$ ipython --no-banner

In [1]: import numpy as np

In [2]: from numpy import linalg as LA

In [3]: np.set_printoptions(suppress=True, linewidth=120)

In [4]: X = np.loadtxt("w.csv", delimiter=",")

In [5]: X
Out[5]: 
array([[0., 4., 0., 0.],
       [4., 2., 4., 0.],
       [0., 4., 2., 4.],
       [0., 0., 4., 5.]])

In [6]: M2 = np.array([[-2, -2, -1], [-3, 4, -4]])

In [7]: C = np.kron(M2, X)

In [8]: LA.matrix_rank(C)
Out[8]: np.int64(8)

In [9]: np.round(LA.norm(C, 2), 4), np.round(LA.norm(M2, 2) * LA.norm(X, 2), 4)
Out[9]: (np.float64(57.8676), np.float64(57.8676))

In [10]: [round(float(LA.det(X[:i, :i])), 2) + 0 for i in range(1, 5)]
Out[10]: [0.0, -16.0, -32.0, 96.0]

In [11]: np.all(LA.eigvalsh(X) > 0)
Out[11]: np.False_

In [12]: w, V = LA.eigh(X)

In [13]: np.unique(w.round(6) + 0, return_counts=True)[1]
Out[13]: array([1, 1, 1, 1])

In [14]: np.round(V.T @ X @ V, 4) + 0
Out[14]: 
array([[-4.6484,  0.    ,  0.    ,  0.    ],
       [ 0.    , -0.4509,  0.    ,  0.    ],
       [ 0.    ,  0.    ,  5.0756,  0.    ],
       [ 0.    ,  0.    ,  0.    ,  9.0237]])

In [15]: np.round(LA.eigvalsh(X + 5 * np.eye(4)), 4)
Out[15]: array([ 0.3516,  4.5491, 10.0756, 14.0237])

In [16]: t3 = np.stack([X, -2 * X, X[::-1]])

In [17]: t3.sum(axis=0)
Out[17]: 
array([[ 0., -4.,  4.,  5.],
       [-4.,  2., -2.,  4.],
       [ 4., -2.,  2., -4.],
       [ 0.,  4., -4., -5.]])

In [18]: np.einsum("bij,cij->bc", t3, t3)
Out[18]: 
array([[ 129., -258.,   32.],
       [-258.,  516.,  -64.],
       [  32.,  -64.,  129.]])

In [19]: np.round(LA.det(t3), 4)
Out[19]: array([  96., 1536.,   96.])

In [20]: rng = np.random.default_rng(30)

In [21]: lab = rng.integers(0, 3, 3)

In [22]: W0 = np.array([[3, 5, 1], [3, 1, 2], [4, 5, 4]]) * (lab[:, None] == lab)

In [23]: W0
Out[23]: 
array([[3, 5, 0],
       [3, 1, 0],
       [0, 0, 4]])

In [24]: O, R = LA.qr(W0)

In [25]: np.trace(O @ O.T)
Out[25]: np.float64(3.0)

In [26]: np.round(O.T @ O, 4) + 0
Out[26]: 
array([[1., 0., 0.],
       [0., 1., 0.],
       [0., 0., 1.]])

In [27]: np.round(np.abs(np.diag(R)), 4)
Out[27]: array([4.2426, 2.8284, 4.    ])

In [28]: O.round(4)
Out[28]: 
array([[-0.7071, -0.7071,  0.    ],
       [-0.7071,  0.7071,  0.    ],
       [-0.    , -0.    ,  1.    ]])

In [29]: np.allclose(R.T @ R, W0.T @ W0)
Out[29]: True

In [30]: round(np.abs(LA.eigvals(W0)).max(), 4)
Out[30]: np.float64(6.0)

In [31]: np.round(np.sort(np.abs(LA.eigvals(W0))), 4)
Out[31]: array([2., 4., 6.])

In [32]: (W0 + W0.T) / 2
Out[32]: 
array([[3., 4., 0.],
       [4., 1., 0.],
       [0., 0., 4.]])

In [33]: (W0 - W0.T) / 2
Out[33]: 
array([[ 0.,  1.,  0.],
       [-1.,  0.,  0.],
       [ 0.,  0.,  0.]])

In [34]: np.trace(W0)
Out[34]: np.int64(8)

In [35]: r0 = np.array([3, -2, -5])

In [36]: M2 = W0 + np.outer(r0, np.eye(3)[2])

In [37]: LA.matrix_rank(M2 - W0)
Out[37]: np.int64(1)

In [38]: round(LA.det(M2) / LA.det(W0), 4), round(1 + LA.solve(W0, r0)[2], 4)
Out[38]: (np.float64(-0.25), np.float64(-0.25))

In [39]: M2
Out[39]: 
array([[ 3.,  5.,  3.],
       [ 3.,  1., -2.],
       [ 0.,  0., -1.]])

In [40]: LA.matrix_rank(LA.inv(M2) - LA.inv(W0), tol=1e-8)
Out[40]: np.int64(1)

In [41]: J = np.array([[1, 0], [2, 1]])

In [42]: (W0 != 0).astype(int)
Out[42]: 
array([[1, 1, 0],
       [1, 1, 0],
       [0, 0, 1]])

In [43]: round(LA.det(W0), 4)
Out[43]: np.float64(-48.0)

In [44]: (LA.matrix_power((W0 != 0) + (W0.T != 0) + np.eye(3), 3) > 0).astype(int)
Out[44]: 
array([[1, 1, 0],
       [1, 1, 0],
       [0, 0, 1]])

In [45]: np.flatnonzero(LA.matrix_power((W0 != 0) + (W0.T != 0) + np.eye(3), 3)[0])
Out[45]: array([0, 1])
